$ ipython --no-banner

In [1]: import numpy as np

In [2]: np.set_printoptions(precision=2, suppress=True, linewidth=120)

In [3]: rnd = lambda a: np.round(a, 2) + 0

In [4]: arr = np.load("arr.npy")

In [5]: arr
Out[5]: 
array([[-1.  , -0.07,  7.81],
       [-0.9 , -1.24,  3.21],
       [-0.81, -1.22,  2.29],
       [-0.63, -1.02,  1.4 ],
       [-0.61, -0.98,  1.3 ],
       [ 0.97,  1.59, -0.84],
       [ 3.51,  5.39, -1.61],
       [ 4.95,  7.35, -1.81],
       [ 9.81, 13.39, -2.22],
       [ 9.92, 13.52, -2.23]])

In [6]: rng = np.random.default_rng(79)

In [7]: A2 = arr + rng.integers(-2, 3, (10, 2)) @ rng.integers(-2, 3, (2, 3))

In [8]: rnd(A2)
Out[8]: 
array([[-1.  , -4.07,  1.81],
       [-0.9 ,  2.76,  9.21],
       [ 3.19, -5.22,  0.29],
       [-3.63,  2.98,  4.4 ],
       [-1.61,  3.02,  6.3 ],
       [ 0.97,  5.59,  5.16],
       [ 1.51,  5.39, -3.61],
       [ 4.95,  9.35,  1.19],
       [ 8.81, 17.39,  2.78],
       [11.92, 11.52, -3.23]])

In [9]: np.abs(A2 - arr).sum(axis=1)
Out[9]: array([10., 10., 10., 10., 10., 10.,  4.,  5., 10.,  5.])

In [10]: rnd(A2 - arr)
Out[10]: 
array([[ 0., -4., -6.],
       [ 0.,  4.,  6.],
       [ 4., -4., -2.],
       [-3.,  4.,  3.],
       [-1.,  4.,  5.],
       [ 0.,  4.,  6.],
       [-2.,  0., -2.],
       [ 0.,  2.,  3.],
       [-1.,  4.,  5.],
       [ 2., -2., -1.]])

In [11]: rnd(np.linalg.svd(A2 - arr, compute_uv=False))
Out[11]: array([17.42,  6.03,  0.  ])

In [12]: np.linalg.matrix_rank(A2 - arr, tol=1e-8)
Out[12]: np.int64(2)

In [13]: rnd(arr[2] @ arr[5])
Out[13]: np.float64(-4.65)

In [14]: rnd(np.linalg.norm(arr, axis=0))
Out[14]: array([15.35, 21.28,  9.83])

In [15]: rnd(np.linalg.norm(arr[2] - arr[5]))
Out[15]: np.float64(4.57)

In [16]: proj = arr @ np.linalg.solve(arr.T @ arr, arr.T)

In [17]: rnd(np.trace(proj))
Out[17]: np.float64(3.0)

In [18]: np.allclose(proj @ proj, proj)
Out[18]: True

In [19]: rnd(proj @ arr[:, 0])
Out[19]: array([-1.  , -0.9 , -0.81, -0.63, -0.61,  0.97,  3.51,  4.95,  9.81,  9.92])

In [20]: idx = arr[:, 2] > np.median(arr[:, 2])

In [21]: f = arr[idx].mean(axis=0) - arr[~idx].mean(axis=0)

In [22]: ((arr - arr.mean(axis=0)) @ f > 0).astype(int)
Out[22]: array([1, 1, 1, 1, 1, 1, 0, 0, 0, 0])

In [23]: (((arr - arr.mean(axis=0)) @ f > 0) == idx).mean()
Out[23]: np.float64(0.9)

In [24]: np.argsort(-np.abs(f).round(6), kind="stable")
Out[24]: array([1, 0, 2])

In [25]: A2 = np.array([[1, -3, 3, -3, -2, -3, -1],
    ...:     [-3, -1, -1, 0, -1, 1, -2],
    ...:     [3, 1, -2, -2, -1, -1, -1],
    ...:     [-3, -1, 2, 3, -2, -1, -1],
    ...:     [-3, -1, -3, -1, 2, -2, 2],
    ...:     [-3, 3, 3, -2, -1, 1, 2],
    ...:     [-2, -1, 1, -1, 0, -1, 2]])

In [26]: A2[-1] = A2[0]

In [27]: A = A2 + 0.05 * np.eye(7)

In [28]: A
Out[28]: 
array([[ 1.05, -3.  ,  3.  , -3.  , -2.  , -3.  , -1.  ],
       [-3.  , -0.95, -1.  ,  0.  , -1.  ,  1.  , -2.  ],
       [ 3.  ,  1.  , -1.95, -2.  , -1.  , -1.  , -1.  ],
       [-3.  , -1.  ,  2.  ,  3.05, -2.  , -1.  , -1.  ],
       [-3.  , -1.  , -3.  , -1.  ,  2.05, -2.  ,  2.  ],
       [-3.  ,  3.  ,  3.  , -2.  , -1.  ,  1.05,  2.  ],
       [ 1.  , -3.  ,  3.  , -3.  , -2.  , -3.  , -0.95]])

In [29]: Uu, sigma, VT = np.linalg.svd(A)

In [30]: np.argmax(sigma[:-1] / (sigma[1:] + 1e-6)) + 1
Out[30]: np.int64(6)

In [31]: A2 = Uu[:, :6] @ np.diag(sigma[:6]) @ VT[:6]

In [32]: rnd(np.abs(A - A2).max())
Out[32]: np.float64(0.01)

In [33]: rnd(np.linalg.norm(A - A2, 2)), rnd(sigma[6])
Out[33]: (np.float64(0.02), np.float64(0.02))

In [34]: rnd(np.linalg.norm(A - A2) / np.linalg.norm(A))
Out[34]: np.float64(0.0)

In [35]: f = np.array([-2, -2, -2, 2, -2, -2, 1])

In [36]: A2 = A + np.outer(f, np.eye(7)[5])

In [37]: np.linalg.matrix_rank(A2 - A)
Out[37]: np.int64(1)

In [38]: np.linalg.matrix_rank(np.linalg.inv(A2) - np.linalg.inv(A), tol=1e-8)
Out[38]: np.int64(1)

In [39]: A2
Out[39]: 
array([[ 1.05, -3.  ,  3.  , -3.  , -2.  , -5.  , -1.  ],
       [-3.  , -0.95, -1.  ,  0.  , -1.  , -1.  , -2.  ],
       [ 3.  ,  1.  , -1.95, -2.  , -1.  , -3.  , -1.  ],
       [-3.  , -1.  ,  2.  ,  3.05, -2.  ,  1.  , -1.  ],
       [-3.  , -1.  , -3.  , -1.  ,  2.05, -4.  ,  2.  ],
       [-3.  ,  3.  ,  3.  , -2.  , -1.  , -0.95,  2.  ],
       [ 1.  , -3.  ,  3.  , -3.  , -2.  , -2.  , -0.95]])

In [40]: A2 = np.array([[-6, 8], [-2, 4], [-1, -3], [-8, 8], [0, 2], [-7, 1], [8, -2]])

In [41]: rnd(np.einsum("ij,ij->i", A, A))
Out[41]: array([42.1, 16.9, 20.8, 29.3, 32.2, 37.1, 41.9])

In [42]: np.einsum("ij->j", A)
Out[42]: array([-6.95, -4.95,  5.05, -7.95, -6.95, -7.95, -1.95])

In [43]: rnd(np.einsum("ik,kj->ji", A, A2))
Out[43]: 
array([[ 33.7 ,  -2.1 ,  -3.05,  -7.4 ,  61.  ,  33.65,  34.4 ],
       [-41.6 , -21.8 ,  16.85, -12.6 , -28.9 , -41.95, -42.1 ]])

In [44]: rnd(np.einsum("ik,kj->ij", A, A2))
Out[44]: 
array([[ 33.7 , -41.6 ],
       [ -2.1 , -21.8 ],
       [ -3.05,  16.85],
       [ -7.4 , -12.6 ],
       [ 61.  , -28.9 ],
       [ 33.65, -41.95],
       [ 34.4 , -42.1 ]])

In [45]: np.vstack([A, A2.T]).shape
Out[45]: (9, 7)

In [46]: np.linalg.cond(A) > 100
Out[46]: np.True_

In [47]: np.argsort(-np.linalg.norm(A, axis=0).round(6), kind="stable")[:3]
Out[47]: array([0, 2, 3])

In [48]: G = A.T @ A

In [49]: rnd(np.diag(G))
Out[49]: array([47.1, 30.9, 44.8, 36.3, 19.2, 26.1, 15.9])

In [50]: rnd(np.trace(G)), rnd((A ** 2).sum())
Out[50]: (np.float64(220.32), np.float64(220.32))

In [51]: (A @ A.T).shape
Out[51]: (7, 7)

In [52]: np.linalg.matrix_rank(G)
Out[52]: np.int64(7)

In [53]: M = np.array([[3, 6, 8, 7, 0, 0, 5],
    ...:     [1, 4, 5, 9, 7, 3, 9],
    ...:     [8, 0, 1, 6, 9, 9, 8],
    ...:     [2, 7, 9, 2, 5, 7, 8],
    ...:     [5, 6, 4, 7, 7, 8, 2],
    ...:     [5, 4, 6, 5, 0, 0, 8]])

In [54]: M[-1] = M[0] + -3 * M[1]

In [55]: M
Out[55]: 
array([[  3,   6,   8,   7,   0,   0,   5],
       [  1,   4,   5,   9,   7,   3,   9],
       [  8,   0,   1,   6,   9,   9,   8],
       [  2,   7,   9,   2,   5,   7,   8],
       [  5,   6,   4,   7,   7,   8,   2],
       [  0,  -6,  -7, -20, -21,  -9, -22]])

In [56]: theta = np.radians(45)

In [57]: Rm = np.eye(7)

In [58]: Rm[3, 3] = Rm[1, 1] = np.cos(theta)

In [59]: Rm[3, 1], Rm[1, 3] = -np.sin(theta), np.sin(theta)

In [60]: rnd(Rm)
Out[60]: 
array([[ 1.  ,  0.  ,  0.  ,  0.  ,  0.  ,  0.  ,  0.  ],
       [ 0.  ,  0.71,  0.  ,  0.71,  0.  ,  0.  ,  0.  ],
       [ 0.  ,  0.  ,  1.  ,  0.  ,  0.  ,  0.  ,  0.  ],
       [ 0.  , -0.71,  0.  ,  0.71,  0.  ,  0.  ,  0.  ],
       [ 0.  ,  0.  ,  0.  ,  0.  ,  1.  ,  0.  ,  0.  ],
       [ 0.  ,  0.  ,  0.  ,  0.  ,  0.  ,  1.  ,  0.  ],
       [ 0.  ,  0.  ,  0.  ,  0.  ,  0.  ,  0.  ,  1.  ]])

In [61]: A2 = M @ Rm.T

In [62]: np.allclose(np.linalg.norm(M, axis=1), np.linalg.norm(A2, axis=1))
Out[62]: True

In [63]: rnd(np.abs(A2 - M).max(axis=0))
Out[63]: array([ 0.  , 12.38,  0.  , 10.1 ,  0.  ,  0.  ,  0.  ])

In [64]: np.allclose(M @ M.T, A2 @ A2.T)
Out[64]: True

In [65]: rnd(np.linalg.svd(M, compute_uv=False)), rnd(np.linalg.svd(A2, compute_uv=False))
Out[65]: 
(array([49.14, 12.83, 11.57,  6.54,  5.08,  0.  ]),
 array([49.14, 12.83, 11.57,  6.54,  5.08,  0.  ]))

In [66]: rnd(np.linalg.det(Rm)), rnd(np.trace(Rm))
Out[66]: (np.float64(1.0), np.float64(6.41))

In [67]: Uu, sigma, VT = np.linalg.svd(M)

In [68]: V = VT[:(sigma > 1e-8).sum()]

In [69]: x = M[0] + -3 * M[1] + rng.integers(2) * np.eye(7)[4]

In [70]: x
Out[70]: array([  0.,  -6.,  -7., -20., -20.,  -9., -22.])

In [71]: rnd(np.diag(V.T @ V))
Out[71]: array([0.87, 0.55, 0.58, 0.88, 0.6 , 0.63, 0.88])

In [72]: np.linalg.matrix_rank(np.vstack([M, x]))
Out[72]: np.int64(6)

In [73]: np.linalg.lstsq(M[:-1].T, M[-1])[2]
Out[73]: np.int32(5)

In [74]: rnd(M @ np.linalg.pinv(M) @ M)
Out[74]: 
array([[  3.,   6.,   8.,   7.,   0.,   0.,   5.],
       [  1.,   4.,   5.,   9.,   7.,   3.,   9.],
       [  8.,   0.,   1.,   6.,   9.,   9.,   8.],
       [  2.,   7.,   9.,   2.,   5.,   7.,   8.],
       [  5.,   6.,   4.,   7.,   7.,   8.,   2.],
       [  0.,  -6.,  -7., -20., -21.,  -9., -22.]])

In [75]: np.unique(M.round(6), axis=0).shape
Out[75]: (6, 7)

In [76]: np.abs(np.diag(np.linalg.qr(M)[1])) > 1e-9
Out[76]: array([ True,  True,  True,  True,  True, False])

In [77]: A2 = np.array([[-1.2, 1.5], [-0.3, 0.0], [-0.4, 1.9]])

In [78]: Z = np.array([[0.5, -0.7, -1.5, -2.4, -0.2, 0.1, 0.0],
    ...:     [-0.3, 1.9, 0.7, 0.1, 1.2, 0.5, 0.5]])

In [79]: feats = A2 @ Z

In [80]: rnd(feats)
Out[80]: 
array([[-1.05,  3.69,  2.85,  3.03,  2.04,  0.63,  0.75],
       [-0.15,  0.21,  0.45,  0.72,  0.06, -0.03,  0.  ],
       [-0.77,  3.89,  1.93,  1.15,  2.36,  0.91,  0.95]])

In [81]: # null space of dimension 5

In [82]: rnd(np.trace(np.linalg.pinv(feats) @ feats))
Out[82]: np.float64(2.0)

In [83]: np.unique(feats.round(6), axis=0).shape
Out[83]: (3, 7)

In [84]: rnd(feats @ np.linalg.pinv(feats) @ feats)
Out[84]: 
array([[-1.05,  3.69,  2.85,  3.03,  2.04,  0.63,  0.75],
       [-0.15,  0.21,  0.45,  0.72,  0.06, -0.03,  0.  ],
       [-0.77,  3.89,  1.93,  1.15,  2.36,  0.91,  0.95]])

In [85]: Uu, sigma, VT = np.linalg.svd(feats)

In [86]: V = VT[:(sigma > 1e-8).sum()]

In [87]: x = feats[2] + -1 * feats[1] + rng.integers(2) * np.eye(7)[0]

In [88]: rnd(x)
Out[88]: array([-0.62,  3.68,  1.48,  0.43,  2.3 ,  0.94,  0.95])

In [89]: rnd(np.diag(V.T @ V))
Out[89]: array([0.03, 0.59, 0.26, 0.75, 0.25, 0.06, 0.05])

In [90]: np.allclose(V.T @ V @ x, x)
Out[90]: True

In [91]: np.linalg.matrix_rank(np.vstack([feats, x]))
Out[91]: np.int64(2)

In [92]: K = np.loadtxt("sample19.csv", delimiter=",")

In [93]: K
Out[93]: 
array([[  5.,   1.,   9.,   1.,   5.],
       [ 18., -13.,  10.,  16.,  11.],
       [  5.,  -4.,  11.,   9.,  13.],
       [ 15.,   1.,   2.,   2.,   7.],
       [  3., -14.,   8.,  14.,   4.],
       [  8.,  -4.,  -3.,   1.,  14.],
       [ 11.,  -8.,   1.,  -1.,   2.],
       [ 12.,   1.,  16.,  10.,   6.],
       [ 16., -12.,  12.,   8.,  15.],
       [ 13.,   2.,   4.,  -6.,  11.],
       [  0.,  -5.,   2.,   8.,   8.],
       [  7.,   0.,   7.,   9.,   1.],
       [  0.,   0.,   0.,   0.,   0.],
       [  0.,  -5.,   2.,   8.,   8.],
       [  0.,   0.,   0.,   0.,   0.],
       [  0.,   0.,   0.,   0.,   0.],
       [  0.,   0.,   0.,   0.,   0.],
       [  8.,   1.,  -5.,  -7.,   6.],
       [ 13.,  -3.,   6.,   2.,  19.],
       [  8.,   1.,  -5.,  -7.,   6.],
       [  0.,   0.,   0.,   0.,   0.],
       [ 12.,   1.,  16.,  10.,   6.],
       [ 15.,   1.,   2.,   2.,   7.]])

In [94]: # row 13 repeats row 10

In [95]: x = np.array([0, 0, 1, 1, 3])

In [96]: target = K @ x

In [97]: rnd(np.linalg.solve(K.T @ K, K.T @ target))
Out[97]: array([0., 0., 1., 1., 3.])

In [98]: target
Out[98]: 
array([25., 59., 59., 25., 34., 40.,  6., 44., 65., 31., 34., 19.,  0., 34.,  0.,  0.,  0.,  6., 65.,  6.,  0., 44.,
       25.])

In [99]: target = target + 0.05 * rng.normal(size=23)

In [100]: rnd(target)
Out[100]: 
array([24.98, 59.04, 59.  , 25.04, 34.01, 39.91,  6.  , 43.98, 64.99, 31.03, 33.96, 19.09, -0.09, 33.91,  0.  ,  0.09,
        0.01,  5.98, 65.02,  6.01,  0.01, 44.02, 25.04])

In [101]: c, *_ = np.linalg.lstsq(K, target)

In [102]: rnd(c)
Out[102]: array([0., 0., 1., 1., 3.])

In [103]: rnd(np.linalg.norm(target - K @ c))
Out[103]: np.float64(0.19)

In [104]: c.round()
Out[104]: array([0., 0., 1., 1., 3.])
